$ python3 -q
>>> import numpy as np
>>> np.set_printoptions(precision=2, suppress=True, linewidth=140)
>>> def tidy(a):
...     return np.round(a, 2) + 0
... 
>>> r0 = np.array([5, 5, 1, 0, 1, 1, 0, 5, 4, 4, 4]) + 0.5
>>> X = np.outer(r0, r0) / (r0 @ r0)
>>> tidy(X)
array([[0.19, 0.19, 0.05, 0.02, 0.05, 0.05, 0.02, 0.19, 0.16, 0.16, 0.16],
       [0.19, 0.19, 0.05, 0.02, 0.05, 0.05, 0.02, 0.19, 0.16, 0.16, 0.16],
       [0.05, 0.05, 0.01, 0.  , 0.01, 0.01, 0.  , 0.05, 0.04, 0.04, 0.04],
       [0.02, 0.02, 0.  , 0.  , 0.  , 0.  , 0.  , 0.02, 0.01, 0.01, 0.01],
       [0.05, 0.05, 0.01, 0.  , 0.01, 0.01, 0.  , 0.05, 0.04, 0.04, 0.04],
       [0.05, 0.05, 0.01, 0.  , 0.01, 0.01, 0.  , 0.05, 0.04, 0.04, 0.04],
       [0.02, 0.02, 0.  , 0.  , 0.  , 0.  , 0.  , 0.02, 0.01, 0.01, 0.01],
       [0.19, 0.19, 0.05, 0.02, 0.05, 0.05, 0.02, 0.19, 0.16, 0.16, 0.16],
       [0.16, 0.16, 0.04, 0.01, 0.04, 0.04, 0.01, 0.16, 0.13, 0.13, 0.13],
       [0.16, 0.16, 0.04, 0.01, 0.04, 0.04, 0.01, 0.16, 0.13, 0.13, 0.13],
       [0.16, 0.16, 0.04, 0.01, 0.04, 0.04, 0.01, 0.16, 0.13, 0.13, 0.13]])
>>> Uu, sv, vt = np.linalg.svd(X)
>>> V = vt[:(sv > 1e-8).sum()]
>>> rng = np.random.default_rng(124)
>>> vec = X[5] + 5 * X[10] + rng.integers(2) * np.eye(11)[5]
>>> tidy(vec)
array([0.83, 0.83, 0.23, 0.08, 0.23, 1.23, 0.08, 0.83, 0.68, 0.68, 0.68])
>>> print(tidy(np.linalg.norm(vec - V.T @ V @ vec)))
0.99
>>> np.allclose(V.T @ V @ vec, vec)
False
>>> w1 = np.array([[4, 3, 3, 4],
...     [4, 5, 0, 1],
...     [5, 2, 1, 4],
...     [4, 1, 0, 5],
...     [2, 2, 3, 3],
...     [0, 1, 2, 0],
...     [5, 5, 5, 2],
...     [3, 3, 5, 3],
...     [0, 4, 1, 1],
...     [4, 0, 0, 3],
...     [0, 2, 2, 3]])
>>> beta = np.array([-4, 6, -3, -8])
>>> hid = np.maximum(X @ w1 + beta, 0)
>>> (hid > 0).mean(axis=0)
array([0., 1., 0., 0.])
>>> np.linalg.matrix_rank(hid)
np.int64(1)
>>> (hid > 0).astype(int)
array([[0, 1, 0, 0],
       [0, 1, 0, 0],
       [0, 1, 0, 0],
       [0, 1, 0, 0],
       [0, 1, 0, 0],
       [0, 1, 0, 0],
       [0, 1, 0, 0],
       [0, 1, 0, 0],
       [0, 1, 0, 0],
       [0, 1, 0, 0],
       [0, 1, 0, 0]])
>>> tidy(hid)
array([[0.  , 9.4 , 0.  , 0.  ],
       [0.  , 9.4 , 0.  , 0.  ],
       [0.  , 6.93, 0.  , 0.  ],
       [0.  , 6.31, 0.  , 0.  ],
       [0.  , 6.93, 0.  , 0.  ],
       [0.  , 6.93, 0.  , 0.  ],
       [0.  , 6.31, 0.  , 0.  ],
       [0.  , 9.4 , 0.  , 0.  ],
       [0.  , 8.78, 0.  , 0.  ],
       [0.  , 8.78, 0.  , 0.  ],
       [0.  , 8.78, 0.  , 0.  ]])
>>> W2 = np.array([[0, 0], [2, 0], [-2, -1], [-1, 0]])
>>> tidy(hid @ W2)
array([[18.79,  0.  ],
       [18.79,  0.  ],
       [13.85,  0.  ],
       [12.62,  0.  ],
       [13.85,  0.  ],
       [13.85,  0.  ],
       [12.62,  0.  ],
       [18.79,  0.  ],
       [17.56,  0.  ],
       [17.56,  0.  ],
       [17.56,  0.  ]])
>>> (hid @ W2).round(6).argmax(axis=1)
array([0, 0, 0, 0, 0, 0, 0, 0, 0, 0, 0])
>>> hid[:, 2] @ hid[:, 3]
np.float64(0.0)
>>> print(tidy(hid.T @ hid))
[[  0.     0.     0.     0.  ]
 [  0.   719.48   0.     0.  ]
 [  0.     0.     0.     0.  ]
 [  0.     0.     0.     0.  ]]
>>> tidy(np.linalg.norm(hid, axis=0))
array([ 0.  , 26.82,  0.  ,  0.  ])
>>> tidy(np.linalg.pinv(hid))
array([[0.  , 0.  , 0.  , 0.  , 0.  , 0.  , 0.  , 0.  , 0.  , 0.  , 0.  ],
       [0.01, 0.01, 0.01, 0.01, 0.01, 0.01, 0.01, 0.01, 0.01, 0.01, 0.01],
       [0.  , 0.  , 0.  , 0.  , 0.  , 0.  , 0.  , 0.  , 0.  , 0.  , 0.  ],
       [0.  , 0.  , 0.  , 0.  , 0.  , 0.  , 0.  , 0.  , 0.  , 0.  , 0.  ]])
>>> tidy(np.linalg.svd(hid, compute_uv=False))
array([26.82,  0.  ,  0.  ,  0.  ])
>>> w, V = np.linalg.eigh(X)
>>> vec = np.array([-7, -7, 3, -7, -8, 1, 9, -4, 3, -9, 4])
>>> tidy(np.linalg.eigvalsh(X[1:, 1:]))
array([0.  , 0.  , 0.  , 0.  , 0.  , 0.  , 0.  , 0.  , 0.  , 0.81])
>>> tidy(V * np.maximum(w, 0) @ V.T)
array([[0.19, 0.19, 0.05, 0.02, 0.05, 0.05, 0.02, 0.19, 0.16, 0.16, 0.16],
       [0.19, 0.19, 0.05, 0.02, 0.05, 0.05, 0.02, 0.19, 0.16, 0.16, 0.16],
       [0.05, 0.05, 0.01, 0.  , 0.01, 0.01, 0.  , 0.05, 0.04, 0.04, 0.04],
       [0.02, 0.02, 0.  , 0.  , 0.  , 0.  , 0.  , 0.02, 0.01, 0.01, 0.01],
       [0.05, 0.05, 0.01, 0.  , 0.01, 0.01, 0.  , 0.05, 0.04, 0.04, 0.04],
       [0.05, 0.05, 0.01, 0.  , 0.01, 0.01, 0.  , 0.05, 0.04, 0.04, 0.04],
       [0.02, 0.02, 0.  , 0.  , 0.  , 0.  , 0.  , 0.02, 0.01, 0.01, 0.01],
       [0.19, 0.19, 0.05, 0.02, 0.05, 0.05, 0.02, 0.19, 0.16, 0.16, 0.16],
       [0.16, 0.16, 0.04, 0.01, 0.04, 0.04, 0.01, 0.16, 0.13, 0.13, 0.13],
       [0.16, 0.16, 0.04, 0.01, 0.04, 0.04, 0.01, 0.16, 0.13, 0.13, 0.13],
       [0.16, 0.16, 0.04, 0.01, 0.04, 0.04, 0.01, 0.16, 0.13, 0.13, 0.13]])
>>> print(tidy(np.abs(X).sum(axis=1).max()), tidy(np.abs(w).max()))
1.23 1.0
>>> tidy(vec @ X @ vec / (vec @ vec)), tidy(w[0]), tidy(w[-1])
(np.float64(0.19), np.float64(0.0), np.float64(1.0))
>>> tidy(vec @ X @ vec)
np.float64(80.43)
>>> (np.sign(V[:, -1].round(6)) == np.sign(V[0, -1].round(6))).astype(int)
array([1, 1, 1, 1, 1, 1, 1, 1, 1, 1, 1])
